$ python3 -q
>>> import numpy as np
>>> np.set_printoptions(precision=2, suppress=True, linewidth=100)
>>> tidy = lambda a: np.round(a, 2) + 0
>>> W0 = np.load("case4.npy")
>>> W0
array([[  1,   9,   5],
       [  9,  14,  12],
       [ 14,  23,  15],
       [ 17,  29,  20],
       [ 26,  31,  26],
       [ 31,  37,  35],
       [ 33,  45,  35],
       [ 42,  53,  37],
       [ 49,  57,  39],
       [ 51,  66,  42],
       [ 56,  68,  47],
       [ 58,  69,  47],
       [ 66,  74,  56],
       [ 72,  79,  57],
       [ 73,  80,  59],
       [ 79,  80,  59],
       [ 88,  89,  60],
       [ 95,  91,  63],
       [ 98, 100,  72],
       [106, 107,  72],
       [108, 107,  74],
       [115, 116,  80],
       [123, 125,  82]])
>>> Xs = W0 - W0.mean(axis=0)
>>> evecs = np.linalg.svd(Xs)[2][:1]
>>> other = Xs - Xs @ evecs.T @ evecs
>>> tidy(np.linalg.norm(other) / np.linalg.norm(Xs))
np.float64(0.07)
>>> tidy((Xs @ evecs.T).std(axis=0))
array([52.56])
>>> tidy(np.diag(evecs.T @ evecs))
array([0.45, 0.38, 0.17])
>>> A = np.load("sample16.npy")
>>> A
array([[ 1,  1, -1, -1, -1, -1,  1,  1],
       [ 1,  1, -1, -1,  1,  1, -1, -1],
       [ 1, -1, -1,  1, -1,  1,  1, -1],
       [ 1,  1,  1,  1, -1, -1, -1, -1]])
>>> other = A[0, 0] * A[1:] - np.outer(A[1:, 0], A[0])
>>> other
array([[ 0,  0,  0,  0,  2,  2, -2, -2],
       [ 0, -2,  0,  2,  0,  2,  0, -2],
       [ 0,  0,  2,  2,  0,  0, -2, -2]])
>>> np.flatnonzero(~other.round(6).any(axis=1))
array([], dtype=int64)
>>> u = np.array([0, 5, 4])
>>> np.polyval(u, A[3])
array([ 9,  9,  9,  9, -1, -1, -1, -1])
>>> np.array([np.convolve(row, u, "same") for row in A])
array([[ 5,  9, -1, -9, -9, -9,  1,  9],
       [ 5,  9, -1, -9,  1,  9, -1, -9],
       [ 5, -1, -9,  1, -1,  1,  9, -1],
       [ 5,  9,  9,  9, -1, -9, -9, -9]])
>>> np.convolve(A[3], u)
array([ 0,  5,  9,  9,  9, -1, -9, -9, -9, -4])
>>> np.cross(A[3, :3], A[2, :3])
array([ 0,  2, -2])
>>> np.correlate(A[3], A[2], "full")
array([-1,  0,  1,  0,  3,  0, -3,  0, -3,  0,  3,  0,  1,  0, -1])
>>> A.shape
(4, 8)
>>> tidy(np.linalg.norm(A))
np.float64(5.66)
>>> A.sum(axis=1)
array([0, 0, 0, 0])
>>> np.diff(A, axis=0)
array([[ 0,  0,  0,  0,  2,  2, -2, -2],
       [ 0, -2,  0,  2, -2,  0,  2,  0],
       [ 0,  2,  2,  0,  0, -2, -2,  0]])
>>> x0 = np.array([7, 0, -7, -8, -9, 1, -3, 0])
>>> np.linalg.norm(A @ x0) <= np.linalg.norm(A, 2) * np.linalg.norm(x0) + 1e-9
np.True_
>>> A @ (2 * x0)
array([54, 34, 26,  6])
>>> np.einsum("ij,j->i", A, x0)
array([27, 17, 13,  3])
>>> A @ np.ones(8)
array([0., 0., 0., 0.])
>>> (A * x0).sum(axis=1)
array([27, 17, 13,  3])
>>> A @ np.eye(8)[1]
array([ 1.,  1., -1.,  1.])
>>> def softmax(z):
...     e = np.exp(z - z.max(axis=-1, keepdims=True))
...     return e / e.sum(axis=-1, keepdims=True)
... 
>>> tidy(softmax(A[0] + 5))
array([0.22, 0.22, 0.03, 0.03, 0.03, 0.03, 0.22, 0.22])
>>> tidy(softmax(A[0]))
array([0.22, 0.22, 0.03, 0.03, 0.03, 0.03, 0.22, 0.22])
>>> att = A @ A.T / np.sqrt(8)
>>> tidy(softmax(att + np.triu(np.full(att.shape, -np.inf), 1)))
array([[1.  , 0.  , 0.  , 0.  ],
       [0.06, 0.94, 0.  , 0.  ],
       [0.05, 0.05, 0.89, 0.  ],
       [0.05, 0.05, 0.05, 0.85]])
>>> feats = np.load("block16.npy")
>>> tidy(feats)
array([[ 1.  ,  0.  ,  0.  ,  0.  ],
       [ 0.  ,  0.97, -0.26,  0.  ],
       [ 0.  ,  0.26,  0.97,  0.  ],
       [ 0.  ,  0.  ,  0.  ,  1.  ]])
>>> other = np.linalg.inv(feats)
>>> (np.abs(other) > 1e-9).astype(int)
array([[1, 0, 0, 0],
       [0, 1, 1, 0],
       [0, 1, 1, 0],
       [0, 0, 0, 1]])
>>> softmax(feats).sum(axis=1)
array([1., 1., 1., 1.])
>>> tidy(softmax(feats[3]))
array([0.17, 0.17, 0.17, 0.48])
>>> att = feats @ feats.T / np.sqrt(4)
>>> tidy(softmax(att + np.triu(np.full(att.shape, -np.inf), 1)))
array([[1.  , 0.  , 0.  , 0.  ],
       [0.38, 0.62, 0.  , 0.  ],
       [0.27, 0.27, 0.45, 0.  ],
       [0.22, 0.22, 0.22, 0.35]])
>>> tidy(softmax(att)[3] @ feats)
array([0.22, 0.26, 0.15, 0.35])
